$ python3 -q
>>> import numpy as np
>>> from numpy import linalg as LA
>>> np.set_printoptions(precision=3, suppress=True, linewidth=200, legacy="1.25")
>>> J = np.array([[0, 1, 1, -1, 0],
...     [0, -1, -1, -2, -2],
...     [-2, 2, 2, -3, 3],
...     [-3, -1, 2, -1, -1],
...     [3, 0, -3, 1, 2]])
>>> print(J)
[[ 0  1  1 -1  0]
 [ 0 -1 -1 -2 -2]
 [-2  2  2 -3  3]
 [-3 -1  2 -1 -1]
 [ 3  0 -3  1  2]]
>>> P = np.triu(np.array([[1, 1, 2, 2, 2],
...     [1, 1, 0, 0, 2],
...     [1, 2, 0, 2, 0],
...     [0, 0, 0, 2, 2],
...     [1, 1, 1, 0, 0]]), 1) + np.eye(5)
>>> other = P @ J @ LA.inv(P)
>>> print(np.trace(other), np.trace(J))
2.0 2
>>> print(LA.matrix_rank(other))
5
>>> Q, Rm = LA.qr(J)
>>> print(round(np.trace(Q @ Q.T), 3))
5.0
>>> print(np.round(Q.T @ Q, 3) + 0)
[[1. 0. 0. 0. 0.]
 [0. 1. 0. 0. 0.]
 [0. 0. 1. 0. 0.]
 [0. 0. 0. 1. 0.]
 [0. 0. 0. 0. 1.]]
>>> print(np.abs(np.diag(Rm)))
[4.69  2.637 1.085 2.145 1.043]
>>> print(np.allclose(Rm.T @ Rm, J.T @ J))
True
>>> print(np.einsum("ii->", J))
2
>>> print(round(float(LA.eigvals(J).sum().real), 3))
2.0
>>> print(np.einsum("ij,ji->", J, J))
-20
>>> print(np.poly(J))
[  1.  -2.  12.   3. -54.  30.]
>>> print(np.kron(np.eye(2, dtype=int), J))
[[ 0  1  1 -1  0  0  0  0  0  0]
 [ 0 -1 -1 -2 -2  0  0  0  0  0]
 [-2  2  2 -3  3  0  0  0  0  0]
 [-3 -1  2 -1 -1  0  0  0  0  0]
 [ 3  0 -3  1  2  0  0  0  0  0]
 [ 0  0  0  0  0  0  1  1 -1  0]
 [ 0  0  0  0  0  0 -1 -1 -2 -2]
 [ 0  0  0  0  0 -2  2  2 -3  3]
 [ 0  0  0  0  0 -3 -1  2 -1 -1]
 [ 0  0  0  0  0  3  0 -3  1  2]]
>>> vec = np.array([2, -3, -2, 3, 3])
>>> y = J @ vec
>>> b, lr = np.zeros(5), 1 / LA.norm(J, 2) ** 2
>>> for i in range(12):
...     b -= lr * J.T @ (J @ b - y)
...     if i % 2 == 0: print(i, round(LA.norm(J @ b - y), 3))
... 
0 6.622
2 5.082
4 4.284
6 3.717
8 3.28
10 2.927
>>> print(b)
[ 1.983 -0.844 -2.397  3.062  1.81 ]
>>> print(np.round(LA.cond(J), 3))
32.803
>>> A = np.loadtxt("a.csv", delimiter=",")
>>> print(A)
[[ 2.  0.]
 [ 0. -1.]]
>>> vec = np.array([8, 5])
>>> y = A @ vec
>>> b, lr = np.zeros(2), 1 / LA.norm(A, 2) ** 2
>>> for i in range(15):
...     b -= lr * A.T @ (A @ b - y)
...     if i % 5 == 0: print(i, round(LA.norm(A @ b - y), 3))
... 
0 3.75
5 0.89
10 0.211
>>> print(b)
[8.    4.933]
>>> vals, vecs = LA.eigh(A)
>>> print(np.abs(vecs[:, -1]).round(6).argmax())
0
>>> print(vecs.T @ A @ vecs)
[[-1.  0.]
 [ 0.  2.]]
>>> print(np.abs(vecs[:, -1]))
[1. 0.]
>>> print(LA.eigvalsh(A @ A))
[1. 4.]
>>> print(LA.eigvalsh(A + 3 * np.eye(2)))
[2. 5.]
>>> print(LA.svd(A, compute_uv=False))
[2. 1.]
>>> M = np.array([[4, 2, 0, 4, 4, 2],
...     [0, 5, 5, 3, 1, 4],
...     [0, 0, 2, 4, 5, 5],
...     [0, 0, 0, 2, 1, 2],
...     [0, 0, 0, 0, 1, 2],
...     [0, 0, 0, 0, 0, 1]])
>>> print(M)
[[4 2 0 4 4 2]
 [0 5 5 3 1 4]
 [0 0 2 4 5 5]
 [0 0 0 2 1 2]
 [0 0 0 0 1 2]
 [0 0 0 0 0 1]]
>>> vec = np.array([0, 2, 0, 2, 2, 1])
>>> print((M * vec).sum(axis=1))
[22 22 23  8  4  1]
>>> print(M @ (2 * vec))
[44 44 46 16  8  2]
>>> print(np.sign((M @ vec).round(6)))
[1 1 1 1 1 1]
>>> print(LA.norm(M @ vec) <= LA.norm(M, 2) * LA.norm(vec) + 1e-9)
True
>>> print(LA.matrix_power(M, 4))
[[ 256  738  830 1498 1334 2278]
 [   0  625 1015 1749 1672 3101]
 [   0    0   16  128  143  369]
 [   0    0    0   16   15   52]
 [   0    0    0    0    1    8]
 [   0    0    0    0    0    1]]
>>> print(np.allclose(M @ M.T, M.T @ M))
False
>>> print((M - M.T) / 2)
[[ 0.   1.   0.   2.   2.   1. ]
 [-1.   0.   2.5  1.5  0.5  2. ]
 [ 0.  -2.5  0.   2.   2.5  2.5]
 [-2.  -1.5 -2.   0.   0.5  1. ]
 [-2.  -0.5 -2.5 -0.5  0.   1. ]
 [-1.  -2.  -2.5 -1.  -1.   0. ]]
>>> vec = np.array([-2, 0, 0, 2, -2, 0])
>>> y = M @ vec
>>> print(y)
[-8  4 -2  2 -2  0]
>>> print(LA.solve(M, y))
[-2.  0.  0.  2. -2.  0.]
>>> print(LA.solve(M, -3 * y))
[ 6.  0.  0. -6.  6.  0.]
>>> print(LA.solve(M, y + M[:, 4]))
[-2.  0.  0.  2. -1.  0.]
